In [1]: import numpy as np

In [2]: from numpy import linalg as LA

In [3]: np.set_printoptions(suppress=True, linewidth=140)

In [4]: rnd = lambda a: np.round(a, 1) + 0

In [5]: W0 = np.load("w.npy")

In [6]: W0
Out[6]: 
array([[ 1,  2,  0,  0],
       [ 2, -1,  0,  0],
       [ 0,  0,  1,  2],
       [ 0,  0,  2, -1]])

In [7]: # 2 groups of indices that never mix

In [8]: W0.reshape(-1, 2)
Out[8]: 
array([[ 1,  2],
       [ 0,  0],
       [ 2, -1],
       [ 0,  0],
       [ 0,  0],
       [ 1,  2],
       [ 0,  0],
       [ 2, -1]])

In [9]: W0.reshape(2, -1)
Out[9]: 
array([[ 1,  2,  0,  0,  2, -1,  0,  0],
       [ 0,  0,  1,  2,  0,  0,  2, -1]])

In [10]: blk = W0.reshape(4, 2, -1)

In [11]: blk.transpose(1, 0, 2)
Out[11]: 
array([[[ 1,  2],
        [ 2, -1],
        [ 0,  0],
        [ 0,  0]],

       [[ 0,  0],
        [ 0,  0],
        [ 1,  2],
        [ 2, -1]]])

In [12]: blk.sum(axis=1)
Out[12]: 
array([[ 1,  2],
       [ 2, -1],
       [ 1,  2],
       [ 2, -1]])

In [13]: np.einsum("ihd,ihd->ih", blk, blk)
Out[13]: 
array([[5, 0],
       [5, 0],
       [0, 5],
       [0, 5]])

In [14]: np.swapaxes(blk, 1, 2)[3]
Out[14]: 
array([[ 0,  2],
       [ 0, -1]])

In [15]: proj = np.triu(np.array([[1, 8, -2, -3], [-4, 2, 1, 4], [-1, 0, -8, -7], [-4, -5, -2, 2]]), 1) + np.eye(4)

In [16]: Y = proj @ W0 @ LA.inv(proj)

In [17]: Y
Out[17]: 
array([[  17., -142.,  168., 1794.],
       [   2.,  -17.,   30.,  282.],
       [   0.,    0.,  -13.,  -82.],
       [   0.,    0.,    2.,   13.]])

In [18]: proj @ W0 - W0 @ proj
Out[18]: 
array([[ 16., -16.,  -8.,  -6.],
       [  0., -16.,  14.,   8.],
       [  0.,   0., -14.,  14.],
       [  0.,   0.,   0.,  14.]])
